In [1]: import numpy as np

In [2]: import numpy.linalg as la

In [3]: np.set_printoptions(precision=2, suppress=True, linewidth=100, legacy="1.25")

In [4]: def rd(a):
   ...:     return np.round(a, 2) + 0
   ...: 

In [5]: M = np.array([[-0.8, 0.6, 0.2, -0.3, 0.9],
   ...:     [0.2, 2.3, 1.1, 0.5, 1.0],
   ...:     [0.6, -0.3, 1.8, 1.2, -1.4],
   ...:     [1.2, -0.3, 1.4, 1.6, -0.1]])

In [6]: M[:, 2] *= 10

In [7]: print(M)
[[-0.8  0.6  2.  -0.3  0.9]
 [ 0.2  2.3 11.   0.5  1. ]
 [ 0.6 -0.3 18.   1.2 -1.4]
 [ 1.2 -0.3 14.   1.6 -0.1]]

In [8]: Y = np.array([[2, -3], [2, 2], [3, -3], [-2, 0], [1, 3]])

In [9]: print(rd(np.einsum("ik,kj->ji", M, Y)))
[[  7.1  38.   50.8  40.5]
 [  0.3 -26.  -60.6 -46.5]]

In [10]: print(np.vstack([M, Y.T]).shape)
(6, 5)

In [11]: print(la.matrix_rank(np.vstack([M, Y.T])))
5

In [12]: print(rd(np.einsum("ij,ij->i", M, M)))
[  5.9  127.58 327.85 200.1 ]

In [13]: print(rd(np.einsum("ik,kj->ij", M, Y)))
[[  7.1   0.3]
 [ 38.  -26. ]
 [ 50.8 -60.6]
 [ 40.5 -46.5]]

In [14]: print(la.matrix_rank(M @ Y))
2

In [15]: print(rd(Y.T @ M.T))
[[  7.1  38.   50.8  40.5]
 [  0.3 -26.  -60.6 -46.5]]

In [16]: f, r1 = M[0], M[1]

In [17]: print(rd(f @ f))
5.9

In [18]: pr = (f @ r1) / (f @ f) * f

In [19]: print(rd(la.norm(f + r1) ** 2 + la.norm(f - r1) ** 2))
266.96

In [20]: print(rd(pr))
[-3.25  2.44  8.13 -1.22  3.66]

In [21]: print(rd(r1 - pr))
[ 3.45 -0.14  2.87  1.72 -2.66]

In [22]: W0 = np.load("m.npy")

In [23]: print(W0)
[[4. 1. 1.]
 [1. 4. 1.]
 [1. 1. 4.]]

In [24]: Y = W0 / np.sqrt((W0 ** 2).mean(axis=1, keepdims=True))

In [25]: print(la.matrix_rank(Y) == la.matrix_rank(W0))
True

In [26]: print(la.matrix_rank(W0 - W0.mean(axis=1, keepdims=True)))
2

In [27]: print(rd(Y[2]))
[0.41 0.41 1.63]

In [28]: vals, evecs = la.eigh(W0)

In [29]: vec = np.array([-4, 1, -1])

In [30]: print((np.sign(evecs[:, -1].round(6)) == np.sign(evecs[0, -1].round(6))).astype(int))
[1 1 1]

In [31]: print(rd(evecs * np.sqrt(vals) @ evecs.T))
[[1.97 0.24 0.24]
 [0.24 1.97 0.24]
 [0.24 0.24 1.97]]

In [32]: print(rd(evecs * np.maximum(vals, 0) @ evecs.T))
[[4. 1. 1.]
 [1. 4. 1.]
 [1. 1. 4.]]

In [33]: print(np.abs(W0).sum(axis=1).max(), np.abs(vals).max())
6.0 6.0

In [34]: print(np.fft.fft(W0[0]))
[6.+0.j 3.+0.j 3.+0.j]

In [35]: F = np.load("run14.npy")

In [36]: print(F)
[[ 5  1 -3 -1]
 [-3 -5  5 -2]
 [-5 -2 -1 -2]
 [ 3 -4 -4  2]]

In [37]: Y = F[0, 0] * F[1:] - np.outer(F[1:, 0], F[0])

In [38]: print(Y)
[[  0 -22  16 -13]
 [  0  -5 -20 -15]
 [  0 -23 -11  13]]

In [39]: print(la.matrix_rank(Y), la.matrix_rank(F))
3 4

In [40]: print(np.flatnonzero(~Y.round(6).any(axis=1)))
[]

In [41]: f = np.array([1, -1, 2, 2])

In [42]: Y = F + np.outer(f, np.eye(4)[3])

In [43]: print(Y)
[[ 5.  1. -3.  0.]
 [-3. -5.  5. -3.]
 [-5. -2. -1.  0.]
 [ 3. -4. -4.  4.]]

In [44]: q, r_ = la.qr(F)

In [45]: print(rd(np.abs(np.diag(r_))))
[8.25 6.42 5.56 2.88]

In [46]: print(rd(abs(r_[0, 0])), rd(la.norm(F[:, 0])))
8.25 8.25

In [47]: print(np.trace(q @ q.T))
4.0

In [48]: print(q.shape, r_.shape)
(4, 4) (4, 4)

In [49]: G = F.T @ F

In [50]: print(np.diag(G))
[68 46 51 13]

In [51]: print(np.trace(G), (F ** 2).sum())
178 178

In [52]: print(rd(la.eigvalsh(G)[::-1]))
[109.48  39.67  20.97   7.88]

In [53]: print(G)
[[ 68  18 -37  17]
 [ 18  46 -10   5]
 [-37 -10  51 -13]
 [ 17   5 -13  13]]

In [54]: print(np.allclose(G, G.T))
True

In [55]: J = np.loadtxt("x.csv", delimiter=",")

In [56]: print(rd(J))
[[ 0.   -2.65 -1.05  0.93]
 [ 1.11 -1.3   1.76 -1.73]
 [-1.33 -0.19 -1.49 -2.23]
 [ 2.45  0.49 -1.61 -0.43]]

In [57]: rng = np.random.default_rng(687800)

In [58]: z = rng.permutation(4)

In [59]: Y = J[:, z] * rng.choice([-1, 1], 4)

In [60]: print(rd(Y))
[[-2.65  0.    0.93  1.05]
 [-1.3  -1.11 -1.73 -1.76]
 [-0.19  1.33 -2.23  1.49]
 [ 0.49 -2.45 -0.43  1.61]]

In [61]: Uu, _, VT = la.svd(J.T @ Y)

In [62]: print(rd(Uu @ VT))
[[ 0. -1.  0.  0.]
 [ 1.  0.  0.  0.]
 [ 0.  0.  0. -1.]
 [ 0.  0.  1.  0.]]

In [63]: print(z)
[1 0 3 2]

In [64]: Y = J + rng.integers(-2, 3, (4, 2)) @ rng.integers(-2, 3, (2, 4))

In [65]: print(rd(Y))
[[-2.    3.35 -4.05  0.93]
 [ 0.11  2.7  -0.24 -0.73]
 [-1.33 -0.19 -1.49 -2.23]
 [ 2.45  4.49 -3.61  3.57]]

In [66]: print(rd(la.svd(Y - J, compute_uv=False)))
[9.75 3.45 0.   0.  ]

In [67]: t = np.radians(90)

In [68]: r_ = np.eye(4)

In [69]: r_[1, 1] = r_[2, 2] = np.cos(t)

In [70]: r_[1, 2], r_[2, 1] = -np.sin(t), np.sin(t)

In [71]: print(rd(r_))
[[ 1.  0.  0.  0.]
 [ 0.  0. -1.  0.]
 [ 0.  1.  0.  0.]
 [ 0.  0.  0.  1.]]

In [72]: Y = J @ r_.T

In [73]: print(np.allclose(J @ J.T, Y @ Y.T))
True

In [74]: print(rd(la.det(r_)), np.trace(r_))
1.0 2.0

In [75]: print(rd(la.svd(J, compute_uv=False)), rd(la.svd(Y, compute_uv=False)))
[3. 3. 3. 3.] [3. 3. 3. 3.]

In [76]: print(np.allclose(la.norm(J, axis=1), la.norm(Y, axis=1)))
True

In [77]: print(rd(la.pinv(J)))
[[ 0.    0.12 -0.15  0.27]
 [-0.29 -0.14 -0.02  0.05]
 [-0.12  0.2  -0.17 -0.18]
 [ 0.1  -0.19 -0.25 -0.05]]

In [78]: print(rd(J.T @ J))
[[9. 0. 0. 0.]
 [0. 9. 0. 0.]
 [0. 0. 9. 0.]
 [0. 0. 0. 9.]]

In [79]: print(rd(J[:, 3] @ J[:, 1]))
0.0

In [80]: f = np.array([-1, -2])

In [81]: print(rd(np.polyval(f, J[1])))
[-3.11 -0.7  -3.76 -0.27]

In [82]: print(rd(np.array([np.convolve(row, f, "same") for row in J])))
[[ 0.    2.65  6.36  1.17]
 [-1.11 -0.92  0.84 -1.8 ]
 [ 1.33  2.86  1.87  5.2 ]
 [-2.45 -5.38  0.64  3.65]]

In [83]: m1 = np.array([[4.1, -3.0, 0.0, -3.0, -5.0],
    ...:     [2.0, 3.1, -2.0, 3.0, 0.0],
    ...:     [1.0, 3.0, -1.9, 1.0, 0.0],
    ...:     [5.0, -2.0, 3.0, -4.9, 3.0],
    ...:     [4.0, -3.0, 0.0, -3.0, -4.9]])

In [84]: vec = np.array([-2, 0, -2, -2, 2])

In [85]: rhs = m1 @ vec

In [86]: print(rd(rhs))
[-12.2  -6.   -0.2  -0.2 -11.8]

In [87]: print(rd(la.solve(m1, 5 * rhs)))
[-10.   0. -10. -10.  10.]

In [88]: print(rd(la.solve(m1, m1[:, 3])))
[0. 0. 0. 1. 0.]

In [89]: print(rd(la.solve(m1.T, m1[4])))
[0. 0. 0. 0. 1.]
